$ python -q
>>> import numpy as np
>>> import numpy.linalg as la
>>> np.set_printoptions(precision=1, suppress=True, linewidth=140)
>>> def rd(a):
...     return np.round(a, 1) + 0
... 
>>> X = np.array([[1, 0, 1, 1, 2, 0, 1, 2],
...     [1, 1, 0, 1, 0, 2, 0, 2],
...     [2, 0, 0, 0, 1, 1, 0, 1],
...     [0, 1, 0, 0, 1, 2, 0, 2],
...     [2, 1, 0, 2, 0, 0, 1, 1],
...     [1, 2, 2, 1, 1, 1, 1, 0],
...     [0, 0, 0, 2, 0, 0, 1, 1],
...     [0, 2, 0, 1, 0, 1, 0, 1],
...     [2, 0, 1, 2, 2, 0, 1, 1],
...     [1, 2, 0, 0, 0, 2, 0, 2],
...     [2, 2, 1, 0, 1, 0, 0, 1]])
>>> X[-1] = X[0] + 4 * X[1]
>>> X
array([[ 1,  0,  1,  1,  2,  0,  1,  2],
       [ 1,  1,  0,  1,  0,  2,  0,  2],
       [ 2,  0,  0,  0,  1,  1,  0,  1],
       [ 0,  1,  0,  0,  1,  2,  0,  2],
       [ 2,  1,  0,  2,  0,  0,  1,  1],
       [ 1,  2,  2,  1,  1,  1,  1,  0],
       [ 0,  0,  0,  2,  0,  0,  1,  1],
       [ 0,  2,  0,  1,  0,  1,  0,  1],
       [ 2,  0,  1,  2,  2,  0,  1,  1],
       [ 1,  2,  0,  0,  0,  2,  0,  2],
       [ 5,  4,  1,  5,  2,  8,  1, 10]])
>>> # row 10 dominates
>>> A2 = np.c_[X[:, :5] @ np.array([[4, 0, -5, 3, 0],
...     [-4, -5, 0, -3, 3],
...     [4, -5, -1, 2, 5],
...     [-2, -4, -3, 4, -4],
...     [5, -1, 1, -2, 4]]), np.array([-2, 0, -5, 1, -1, 0, 5, -5, 4, 5, 0])]
>>> A2
array([[ 16, -11,  -7,   5,   9,  -2],
       [ -2,  -9,  -8,   4,  -1,   0],
       [ 13,  -1,  -9,   4,   4,  -5],
       [  1,  -6,   1,  -5,   7,   1],
       [  0, -13, -16,  11,  -5,  -1],
       [  7, -25,  -9,   3,  16,   0],
       [ -4,  -8,  -6,   8,  -8,   5],
       [-10, -14,  -3,  -2,   2,  -5],
       [ 18, -15, -15,  12,   5,   4],
       [ -4, -10,  -5,  -3,   6,   5],
       [  8, -47, -39,  21,   5,   0]])
>>> la.matrix_rank(np.c_[X, A2])
np.int64(9)
>>> la.matrix_rank(A2)
np.int64(6)
>>> rd(la.norm(la.qr(X)[0].T @ A2, axis=0) ** 2 / ((A2 ** 2).sum(axis=0) + 1e-12))
array([1. , 1. , 1. , 1. , 1. , 0.3])
>>> W = np.array([[3, 0, 3, 2],
...     [3, 0, 3, 2],
...     [1, 3, 1, 2],
...     [1, 3, 3, 0],
...     [2, 1, 2, 0],
...     [3, 1, 0, 1],
...     [2, 3, 2, 3],
...     [1, 0, 3, 0]])
>>> coef = np.array([-1, 3, -1, -3])
>>> H = np.maximum(X @ W + coef, 0)
>>> (H > 0).astype(int)
array([[1, 1, 1, 1],
       [1, 1, 1, 1],
       [1, 1, 1, 1],
       [1, 1, 1, 1],
       [1, 1, 1, 1],
       [1, 1, 1, 1],
       [1, 1, 1, 0],
       [1, 1, 1, 1],
       [1, 1, 1, 1],
       [1, 1, 1, 1],
       [1, 1, 1, 1]])
>>> la.matrix_rank(H)
np.int64(4)
>>> cent = np.array([[0, 1], [1, 2], [3, -1], [1, 1]])
>>> (H @ cent).round(6).argmax(axis=1)
array([0, 0, 0, 0, 0, 0, 0, 0, 0, 0, 0])
>>> W @ cent
array([[11,  2],
       [11,  2],
       [ 8,  8],
       [12,  4],
       [ 7,  2],
       [ 2,  6],
       [12,  9],
       [ 9, -2]])
>>> H @ cent
array([[ 72,  26],
       [ 53,  19],
       [ 37,  13],
       [ 37,  15],
       [ 75,  24],
       [ 79,  46],
       [ 42,  18],
       [ 42,  15],
       [ 86,  34],
       [ 52,  17],
       [296,  90]])
>>> A = np.load("case5.npy")
>>> A
array([[ 1,  1,  1,  1, -1, -1, -1, -1],
       [ 1,  1, -1, -1,  1,  1, -1, -1],
       [ 1, -1,  1, -1,  1, -1,  1, -1],
       [ 1, -1, -1,  1,  1, -1, -1,  1],
       [ 1,  1,  1,  1,  1,  1,  1,  1],
       [ 1, -1,  1, -1, -1,  1, -1,  1],
       [ 1,  1, -1, -1, -1, -1,  1,  1],
       [ 1, -1, -1,  1, -1,  1,  1, -1]])
>>> q, R = la.qr(A)
>>> rd(q)
array([[-0.4, -0.4, -0.4,  0.4,  0.4,  0.4,  0.4,  0.4],
       [-0.4, -0.4,  0.4, -0.4, -0.4, -0.4,  0.4,  0.4],
       [-0.4,  0.4, -0.4, -0.4, -0.4,  0.4, -0.4,  0.4],
       [-0.4,  0.4,  0.4,  0.4, -0.4,  0.4,  0.4, -0.4],
       [-0.4, -0.4, -0.4,  0.4, -0.4, -0.4, -0.4, -0.4],
       [-0.4,  0.4, -0.4, -0.4,  0.4, -0.4,  0.4, -0.4],
       [-0.4, -0.4,  0.4, -0.4,  0.4,  0.4, -0.4, -0.4],
       [-0.4,  0.4,  0.4,  0.4,  0.4, -0.4, -0.4,  0.4]])
>>> rd(q.T @ q)
array([[1., 0., 0., 0., 0., 0., 0., 0.],
       [0., 1., 0., 0., 0., 0., 0., 0.],
       [0., 0., 1., 0., 0., 0., 0., 0.],
       [0., 0., 0., 1., 0., 0., 0., 0.],
       [0., 0., 0., 0., 1., 0., 0., 0.],
       [0., 0., 0., 0., 0., 1., 0., 0.],
       [0., 0., 0., 0., 0., 0., 1., 0.],
       [0., 0., 0., 0., 0., 0., 0., 1.]])
>>> rd(np.abs(np.diag(R)))
array([2.8, 2.8, 2.8, 2.8, 2.8, 2.8, 2.8, 2.8])
>>> rd(np.trace(q @ q.T))
np.float64(8.0)
